$ python -q
>>> import numpy as np
>>> np.set_printoptions(precision=3, suppress=True, linewidth=200)
>>> feats = np.loadtxt("mat.csv", delimiter=",")
>>> print(feats)
[[ -6.293  -5.175   2.62    0.684   5.044  -2.906   4.824   0.903  -2.211   1.279  -4.621]
 [ -4.177  -1.918   2.991  -0.504   0.921  -1.829   2.14   -3.198   8.639  -3.322  -2.651]
 [  2.301   4.4    -5.941  -6.173   2.919   1.617   6.964  -3.301   2.142  -4.335  -1.21 ]
 [ -8.787  -5.26    3.076   0.788   4.542  -1.896   5.192   0.651  -2.607   1.707  -4.598]
 [  3.929   5.952  -7.546  -7.722   4.486  -2.102   6.194  -2.003   1.258  -3.551  -5.418]
 [  3.167   4.662  -6.203  -7.297   4.338  -0.433   5.909  -1.98    3.049  -2.762  -1.723]
 [  2.041   4.28   -8.111  -5.099   3.607  -0.373   5.944  -3.318   2.283  -2.115  -2.902]
 [ -9.207  -4.476   2.771   2.598   4.939  -2.232   2.533   1.624  -1.113   2.332  -4.471]
 [  1.888   4.752  -6.698  -7.653   4.897   0.219   6.525  -2.486   2.11   -4.475  -2.73 ]
 [ -3.931  -0.124   2.663  -1.855  -1.175  -1.901   0.648  -3.794   7.616  -2.349  -4.905]
 [ -3.055  -2.203   0.963   0.902   1.923  -1.569   0.266  -2.653   8.986  -3.737  -2.422]
 [  1.664   4.248  -6.573  -7.138   5.274  -0.859   7.216  -2.443   0.507  -3.46   -2.73 ]
 [  2.544   5.631  -8.31   -7.03    4.861  -0.36    7.93   -0.43    1.94   -4.515  -5.76 ]
 [ -8.55   -3.792   3.085   0.637   5.792  -1.101   4.461   0.347  -3.08    1.535  -5.814]
 [ -9.392  -3.766   3.872   0.241   5.401  -3.599   2.261   0.296  -2.065   3.403  -4.97 ]
 [  3.005   2.397  -6.908  -6.699   5.213   0.66    5.638  -3.979   2.12   -1.556  -4.014]
 [  2.531   4.626  -5.311  -8.68    4.55   -0.258   7.581  -1.309   1.601  -3.495  -3.292]
 [ -3.183  -4.138   1.027   1.963  -0.745  -2.761  -0.193  -1.207   8.234  -2.795  -4.223]
 [ -8.804  -3.334   2.021   0.754   4.046  -3.917   4.255   1.057  -4.413   1.472  -5.174]
 [ -8.884  -4.871   1.35    1.164   4.413  -2.858   2.471   0.622  -3.498   3.35   -2.635]
 [ -4.294  -1.023   1.565   0.392  -1.556  -2.521  -0.377  -2.517   7.487  -3.513  -2.033]
 [ -2.681  -1.165   1.132  -0.454  -2.421  -1.163   0.7    -1.34    5.478  -4.101  -1.154]
 [ -8.854  -5.164   2.285   1.003   6.774  -1.252   4.152   1.921  -2.317   1.425  -4.373]
 [ -5.357  -4.48    1.783  -0.893  -2.82   -2.258   1.059  -0.743   7.221  -3.821  -2.195]
 [ -4.422  -1.088   0.491  -2.287  -1.882  -2.143   0.044  -1.333   6.238  -4.051  -2.22 ]
 [  1.464   5.35   -8.461  -6.778   3.632  -1.733   6.234  -3.153   1.383  -5.457  -4.868]
 [ -8.523  -5.391   3.821   0.222   6.867  -1.721   2.642   1.689  -3.904   1.091  -1.988]
 [  3.372   5.313  -5.549  -8.008   5.367  -1.599   8.717  -0.723   1.969  -3.164  -3.049]
 [-10.169  -4.411   3.527  -1.238   5.615  -2.914   2.356   0.843  -3.951   1.424  -5.236]
 [  2.674   6.308  -5.446  -7.971   5.429  -0.042   6.671  -1.931   4.078  -3.499  -0.339]
 [  2.452   5.1    -7.999  -7.189   5.716  -2.152   8.001  -2.043   3.161  -4.174  -2.212]
 [  2.952   6.669  -6.201  -5.708   4.137  -1.159   6.843  -1.418   2.512  -2.868  -1.36 ]
 [ -8.101  -5.09    3.797  -0.117   5.386  -2.554   4.068   0.69   -2.556   1.983  -6.116]
 [ -9.492  -5.657   0.699   1.515   5.414  -2.239   3.665   0.39   -1.501   1.583  -4.997]
 [  2.842   6.127  -8.231  -7.735   5.171  -0.236   8.176  -3.904   3.316  -4.045  -3.352]
 [  2.987   6.374  -5.655  -6.949   3.992   0.25    7.917  -1.593   0.326  -2.408  -3.042]
 [ -7.792  -3.053   2.527   2.458   6.09   -0.953   3.421  -1.082  -3.255   1.743  -4.696]
 [ -1.377  -1.649   1.424  -0.89   -1.388  -4.328   1.603  -2.71    8.949  -1.818  -3.413]
 [ -9.366  -4.757   2.882  -0.94    6.55   -3.746   2.615  -0.514  -3.427   3.261  -4.271]
 [ -3.833  -1.977   3.779  -1.331  -1.845  -2.826  -0.888  -2.507   8.216  -2.695  -1.065]
 [  2.541   2.828  -7.55   -9.125   4.773  -1.348   7.576  -1.73    1.456  -4.702  -2.873]]
>>> Ac = feats - feats.mean(axis=0)
>>> U, sv, VT = np.linalg.svd(Ac, full_matrices=False)
>>> print(np.abs(VT[-1]))
[0.318 0.094 0.245 0.253 0.157 0.418 0.023 0.418 0.351 0.506 0.109]
>>> print(sv)
[60.409 34.736  8.518  7.882  7.491  6.945  6.192  6.104  5.392  4.323  3.568]
>>> print(sv ** 2 / (sv ** 2).sum())
[0.698 0.231 0.014 0.012 0.011 0.009 0.007 0.007 0.006 0.004 0.002]
>>> print((np.sign(U[:, 0]) == np.sign(U[0, 0])).astype(int))
[1 1 0 1 0 0 0 1 0 1 1 0 0 1 1 0 0 1 1 1 1 1 1 1 1 0 1 0 1 0 0 0 1 1 0 0 1 1 1 1 0]
>>> print(VT[0] * np.sign(VT[0, np.abs(VT[0]).argmax()]))
[ 0.522  0.459 -0.472 -0.386  0.017  0.089  0.209 -0.119  0.149 -0.231  0.059]
